% python3 -q
>>> import numpy as np
>>> np.set_printoptions(precision=2, suppress=True, linewidth=200)
>>> def rd(a):
...     return np.round(a, 2) + 0
... 
>>> X = np.load("case15.npy")
>>> X
array([[-1,  0,  0,  0],
       [ 2, -1,  0,  0],
       [ 0,  0, -1,  0],
       [ 0,  0,  2, -1]])
>>> Uu, sigma, Vh = np.linalg.svd(X, full_matrices=False)
>>> rd(np.cumsum(sigma ** 2) / np.sum(sigma ** 2))
array([0.49, 0.97, 0.99, 1.  ])
>>> rd(sigma)
array([2.41, 2.41, 0.41, 0.41])
>>> m1 = np.array([[-6, -4, -6, 0],
...     [3, 2, 3, 0],
...     [-3, -2, -3, 0],
...     [-6, -4, -6, 0],
...     [-9, -6, -9, 0]])
>>> Uu, sigma, Vh = np.linalg.svd(m1)
>>> rd(sigma)
array([20.45,  0.  ,  0.  ,  0.  ])
>>> M2 = Uu[:, :1] @ np.diag(sigma[:1]) @ Vh[:1]
>>> np.linalg.matrix_rank(M2)
np.int64(1)
>>> rd(M2)
array([[-6., -4., -6.,  0.],
       [ 3.,  2.,  3.,  0.],
       [-3., -2., -3.,  0.],
       [-6., -4., -6.,  0.],
       [-9., -6., -9.,  0.]])
>>> rd(np.linalg.norm(m1 - M2) / np.linalg.norm(m1))
np.float64(0.0)
>>> M2 = m1[0, 0] * m1[1:] - np.outer(m1[1:, 0], m1[0])
>>> M2
array([[0, 0, 0, 0],
       [0, 0, 0, 0],
       [0, 0, 0, 0],
       [0, 0, 0, 0]])
>>> np.flatnonzero(~M2.round(6).any(axis=1))
array([0, 1, 2, 3])
>>> np.linalg.matrix_rank(M2), np.linalg.matrix_rank(m1)
(np.int64(0), np.int64(1))
>>> rank = np.linalg.matrix_rank(m1)
>>> rank
np.int64(1)
>>> ns = np.linalg.svd(m1)[2][rank:].T
>>> np.allclose(m1 @ ns, 0)
True
>>> ns.shape
(4, 3)
>>> [int(np.linalg.matrix_rank(m1[:i])) for i in range(1, len(m1) + 1)]
[1, 1, 1, 1, 1]
>>> np.linalg.matrix_rank(m1.T @ m1), np.linalg.matrix_rank(m1 @ m1.T)
(np.int64(1), np.int64(1))
>>> [int(np.linalg.matrix_rank(m1[:, :j + 1])) for j in range(4)]
[1, 1, 1, 1]
>>> F = np.loadtxt("a.csv", delimiter=",")
>>> F
array([[ 2.39, -0.8 , -0.5 ,  0.  ],
       [ 6.32, -2.1 ,  0.2 ,  1.6 ],
       [-2.68,  0.9 ,  0.2 ,  0.1 ],
       [-5.72,  1.9 , -1.3 , -0.6 ],
       [-2.07,  0.7 ,  0.7 ,  1.  ],
       [ 2.09, -0.7 ,  0.6 , -1.2 ],
       [ 1.18, -0.4 , -0.3 , -0.4 ],
       [-1.46,  0.5 ,  2.3 ,  1.2 ],
       [ 1.2 , -0.4 , -0.9 , -1.4 ],
       [-4.81,  1.6 ,  0.4 , -1.7 ],
       [ 3.33, -1.1 ,  2.6 , -0.5 ],
       [-2.69,  0.9 ,  0.7 , -2.5 ],
       [ 0.88, -0.3 ,  1.4 ,  0.5 ],
       [-1.47,  0.5 , -0.1 ,  0.1 ],
       [ 4.76, -1.6 , -0.1 ,  0.3 ],
       [-4.83,  1.6 , -0.6 ,  1.3 ],
       [-0.05,  0.  , -2.1 ,  0.7 ],
       [ 2.42, -0.8 , -0.1 , -1.2 ],
       [-1.47,  0.5 ,  0.9 ,  0.  ],
       [ 0.61, -0.2 ,  0.3 ,  1.9 ],
       [-0.88,  0.3 , -0.3 ,  1.  ],
       [ 6.88, -2.3 ,  1.2 ,  0.3 ],
       [-2.7 ,  0.9 ,  0.5 , -0.2 ],
       [-3.29,  1.1 ,  0.6 , -0.9 ],
       [ 1.48, -0.5 , -2.1 ,  0.3 ],
       [ 1.81, -0.6 ,  0.3 , -1.2 ],
       [-3.29,  1.1 , -2.3 ,  0.8 ]])
>>> idx = F[:, 3] > np.median(F[:, 3])
>>> r0 = F[idx].mean(axis=0) - F[~idx].mean(axis=0)
>>> rd(r0)
array([ 1.39, -0.47, -0.36,  1.68])
>>> idx.astype(int)
array([0, 1, 0, 0, 1, 0, 0, 1, 0, 0, 0, 0, 1, 0, 1, 1, 1, 0, 0, 1, 1, 1, 0, 0, 1, 0, 1])
>>> Ac = F - F.mean(axis=0)
>>> vecs = np.linalg.svd(Ac)[2][:3]
>>> M2 = Ac - Ac @ vecs.T @ vecs
>>> rd(np.diag(vecs.T @ vecs))
array([0.9, 0.1, 1. , 1. ])
>>> rd(M2.std(axis=0))
array([0.  , 0.01, 0.  , 0.  ])
>>> rd((Ac @ vecs.T).std(axis=0))
array([3.41, 1.16, 1.01])
>>> q, vecs = np.linalg.qr(X[:, :3])[0], np.linalg.qr(X[:, 3:])[0]
>>> sigma = np.linalg.svd(q.T @ vecs, compute_uv=False)
>>> rd(np.degrees(np.arccos(sigma.clip(0, 1))))
array([26.57])
>>> rd(np.linalg.norm(q @ q.T - vecs @ vecs.T, 2))
np.float64(1.0)
>>> q, Rm = np.linalg.qr(F)
>>> rd(np.abs(np.diag(Rm)))
array([16.75,  0.04,  5.02,  5.36])
>>> rd(np.trace(q @ q.T))
np.float64(4.0)
>>> rd(Rm)
array([[-16.75,   5.59,  -1.17,  -0.72],
       [  0.  ,  -0.04,  -3.07,  -0.22],
       [  0.  ,   0.  ,   5.02,  -0.86],
       [  0.  ,   0.  ,   0.  ,   5.36]])
>>> M2 = np.c_[F[:, :2] @ np.array([[1, 1], [2, 1]]), np.array([3, 1, 2, 1, 2, 2, 1, 2, 2, 1, 2, 1, 1, 3, 2, 2, 1, 3, 1, 2, 3, 3, 1, 2, 3, 1, 3])]
>>> rd(M2)
array([[ 0.79,  1.59,  3.  ],
       [ 2.12,  4.22,  1.  ],
       [-0.88, -1.78,  2.  ],
       [-1.92, -3.82,  1.  ],
       [-0.67, -1.37,  2.  ],
       [ 0.69,  1.39,  2.  ],
       [ 0.38,  0.78,  1.  ],
       [-0.46, -0.96,  2.  ],
       [ 0.4 ,  0.8 ,  2.  ],
       [-1.61, -3.21,  1.  ],
       [ 1.13,  2.23,  2.  ],
       [-0.89, -1.79,  1.  ],
       [ 0.28,  0.58,  1.  ],
       [-0.47, -0.97,  3.  ],
       [ 1.56,  3.16,  2.  ],
       [-1.63, -3.23,  2.  ],
       [-0.05, -0.05,  1.  ],
       [ 0.82,  1.62,  3.  ],
       [-0.47, -0.97,  1.  ],
       [ 0.21,  0.41,  2.  ],
       [-0.28, -0.58,  3.  ],
       [ 2.28,  4.58,  3.  ],
       [-0.9 , -1.8 ,  1.  ],
       [-1.09, -2.19,  2.  ],
       [ 0.48,  0.98,  3.  ],
       [ 0.61,  1.21,  1.  ],
       [-1.09, -2.19,  3.  ]])
>>> rd(np.linalg.norm(np.linalg.qr(F)[0].T @ M2, axis=0) ** 2 / ((M2 ** 2).sum(axis=0) + 1e-12))
array([1.  , 1.  , 0.03])
>>> np.linalg.matrix_rank(np.c_[F, M2])
np.int64(5)
>>> W0 = np.load("layer9.npy")
>>> W0
array([[ 3,  0,  0],
       [ 0, -3,  0],
       [ 0,  0, -1]])
>>> q, Rm = np.linalg.qr(X)
>>> rd(abs(Rm[0, 0])), rd(np.linalg.norm(X[:, 0]))
(np.float64(2.24), np.float64(2.24))
>>> rd(np.abs(np.diag(Rm)))
array([2.24, 0.45, 2.24, 0.45])
>>> rd(q @ Rm)
array([[-1.,  0.,  0.,  0.],
       [ 2., -1.,  0.,  0.],
       [ 0.,  0., -1.,  0.],
       [ 0.,  0.,  2., -1.]])
>>> q.shape, Rm.shape
((4, 4), (4, 4))
>>> rd(Rm)
array([[ 2.24, -0.89,  0.  ,  0.  ],
       [ 0.  , -0.45,  0.  ,  0.  ],
       [ 0.  ,  0.  ,  2.24, -0.89],
       [ 0.  ,  0.  ,  0.  , -0.45]])
>>> A = np.load("arr.npy")
>>> A
array([[8, 4, 6],
       [4, 5, 6],
       [6, 6, 9]])
>>> w, vecs = np.linalg.eigh(A)
>>> x0 = np.array([-3, -1, -2])
>>> np.abs(A).sum(axis=1).max(), rd(np.abs(w).max())
(np.int64(21), np.float64(18.35))
>>> x0 @ A @ x0
np.int64(233)
>>> (np.sign(vecs[:, -1].round(6)) == np.sign(vecs[0, -1].round(6))).astype(int)
array([1, 1, 1])
>>> rd(vecs * np.sqrt(w) @ vecs.T)
array([[2.56, 0.63, 1.02],
       [0.63, 1.74, 1.26],
       [1.02, 1.26, 2.52]])
>>> rd(x0 @ A @ x0 / (x0 @ x0)), rd(w[0]), rd(w[-1])
(np.float64(16.64), np.float64(0.65), np.float64(18.35))
>>> K = np.loadtxt("mat.csv", delimiter=",")
>>> K
array([[ 0.,  0.,  0.,  0., -4.],
       [ 0.,  0., -5.,  0.,  0.],
       [ 0.,  0.,  0.,  0.,  0.],
       [ 0.,  0.,  0., -1.,  0.],
       [ 0., -2.,  0.,  0.,  0.]])
>>> Uu, sigma, Vh = np.linalg.svd(K)
>>> np.argmax(sigma[:-1] / (sigma[1:] + 1e-6)) + 1
np.int64(4)
>>> M2 = Uu[:, :4] @ np.diag(sigma[:4]) @ Vh[:4]
>>> np.linalg.matrix_rank(M2)
np.int64(4)
>>> def softmax(z):
...     e = np.exp(z - z.max(axis=-1, keepdims=True))
...     return e / e.sum(axis=-1, keepdims=True)
... 
>>> rd(softmax(K[4] + 4))
array([0.24, 0.03, 0.24, 0.24, 0.24])
>>> rd(softmax(10 * K[4]))
array([0.25, 0.  , 0.25, 0.25, 0.25])
>>> att = K @ K.T / np.sqrt(5)
>>> softmax(att).round(6).argmax(axis=1)
array([0, 1, 0, 3, 4])
>>> K.mean(axis=0)
array([ 0. , -0.4, -1. , -0.2, -0.8])
>>> np.abs(K).max()
np.float64(5.0)
>>> K[5]
Traceback (most recent call last):
  File "<python-input-81>", line 1, in <module>
    K[5]
    ~^^^
IndexError: index 5 is out of bounds for axis 0 with size 5
>>> np.unravel_index(np.abs(K).argmax(), K.shape)
(np.int64(1), np.int64(2))
>>> feats = np.minimum.outer(np.arange(1, 5), np.arange(1, 5)) * 5
>>> feats
array([[ 5,  5,  5,  5],
       [ 5, 10, 10, 10],
       [ 5, 10, 15, 15],
       [ 5, 10, 15, 20]])
>>> M2 = np.array([[5, 2], [3, 4]])
>>> Z = np.kron(M2, feats)
>>> Z.shape
(8, 8)
>>> Z
array([[ 25,  25,  25,  25,  10,  10,  10,  10],
       [ 25,  50,  50,  50,  10,  20,  20,  20],
       [ 25,  50,  75,  75,  10,  20,  30,  30],
       [ 25,  50,  75, 100,  10,  20,  30,  40],
       [ 15,  15,  15,  15,  20,  20,  20,  20],
       [ 15,  30,  30,  30,  20,  40,  40,  40],
       [ 15,  30,  45,  45,  20,  40,  60,  60],
       [ 15,  30,  45,  60,  20,  40,  60,  80]])
>>> np.linalg.matrix_rank(Z)
np.int64(8)
>>> rd(np.linalg.norm(Z, 2)), rd(np.linalg.norm(M2, 2) * np.linalg.norm(feats, 2))
(np.float64(293.38), np.float64(293.38))
>>> theta = np.radians(90)
>>> Rm = np.eye(8)
>>> Rm[7, 7] = Rm[0, 0] = np.cos(theta)
>>> Rm[7, 0], Rm[0, 7] = -np.sin(theta), np.sin(theta)
>>> rd(Rm)
array([[ 0.,  0.,  0.,  0.,  0.,  0.,  0.,  1.],
       [ 0.,  1.,  0.,  0.,  0.,  0.,  0.,  0.],
       [ 0.,  0.,  1.,  0.,  0.,  0.,  0.,  0.],
       [ 0.,  0.,  0.,  1.,  0.,  0.,  0.,  0.],
       [ 0.,  0.,  0.,  0.,  1.,  0.,  0.,  0.],
       [ 0.,  0.,  0.,  0.,  0.,  1.,  0.,  0.],
       [ 0.,  0.,  0.,  0.,  0.,  0.,  1.,  0.],
       [-1.,  0.,  0.,  0.,  0.,  0.,  0.,  0.]])
>>> M2 = Z @ Rm.T
>>> rd(M2)
array([[ 10.,  25.,  25.,  25.,  10.,  10.,  10., -25.],
       [ 20.,  50.,  50.,  50.,  10.,  20.,  20., -25.],
       [ 30.,  50.,  75.,  75.,  10.,  20.,  30., -25.],
       [ 40.,  50.,  75., 100.,  10.,  20.,  30., -25.],
       [ 20.,  15.,  15.,  15.,  20.,  20.,  20., -15.],
       [ 40.,  30.,  30.,  30.,  20.,  40.,  40., -15.],
       [ 60.,  30.,  45.,  45.,  20.,  40.,  60., -15.],
       [ 80.,  30.,  45.,  60.,  20.,  40.,  60., -15.]])
>>> rd(np.linalg.det(Rm)), np.trace(Rm)
(np.float64(1.0), np.float64(6.0))
>>> rd(np.linalg.svd(Z, compute_uv=False)), rd(np.linalg.svd(M2, compute_uv=False))
(array([293.38,  82.  ,  35.39,  15.08,  10.02,   9.89,   4.21,   2.8 ]), array([293.38,  82.  ,  35.39,  15.08,  10.02,   9.89,   4.21,   2.8 ]))
>>> np.allclose(np.linalg.norm(Z, axis=1), np.linalg.norm(M2, axis=1))
True
>>> M = np.loadtxt("sample4.csv", delimiter=",")
>>> M
array([[  2.37,   6.51,  -0.04],
       [-14.31, -18.7 , -17.7 ],
       [ 18.42,   5.65,  -8.76],
       [-18.46,  -3.96,  15.77],
       [-16.48,   9.73,   4.05],
       [ -8.68,  13.52, -28.81],
       [-47.14,   5.6 , -22.43],
       [ 49.97,   2.11,   5.41],
       [-27.04,   9.7 ,   2.07],
       [ 13.41,  10.14, -18.34],
       [ -2.57,  -4.96,   5.54],
       [  8.94,  17.74,  -4.28],
       [ 28.58,  -3.79, -13.57],
       [  1.36,   1.47,   4.85],
       [ 11.46,   0.99,   1.78],
       [ 23.9 ,  -8.42, -12.3 ],
       [ -3.56, -11.36,   0.9 ]])
>>> x0 = np.array([1, 0, 3])
>>> y = M @ x0
>>> rd(np.linalg.lstsq(M, y)[0])
array([1., 0., 3.])
>>> rd(np.linalg.solve(M.T @ M, M.T @ y))
array([1., 0., 3.])
>>> rng = np.random.default_rng(658)
>>> y = y + 0.05 * rng.normal(size=17)
>>> rd(y)
array([   2.25,  -67.41,   -7.9 ,   28.86,   -4.4 ,  -95.04, -114.51,   66.16,  -20.87,  -41.72,   13.97,   -3.97,  -12.07,   15.97,   16.82,  -12.95,   -0.88])
>>> coef, *_ = np.linalg.lstsq(M, y)
>>> rd(M.T @ (y - M @ coef))
array([0., 0., 0.])
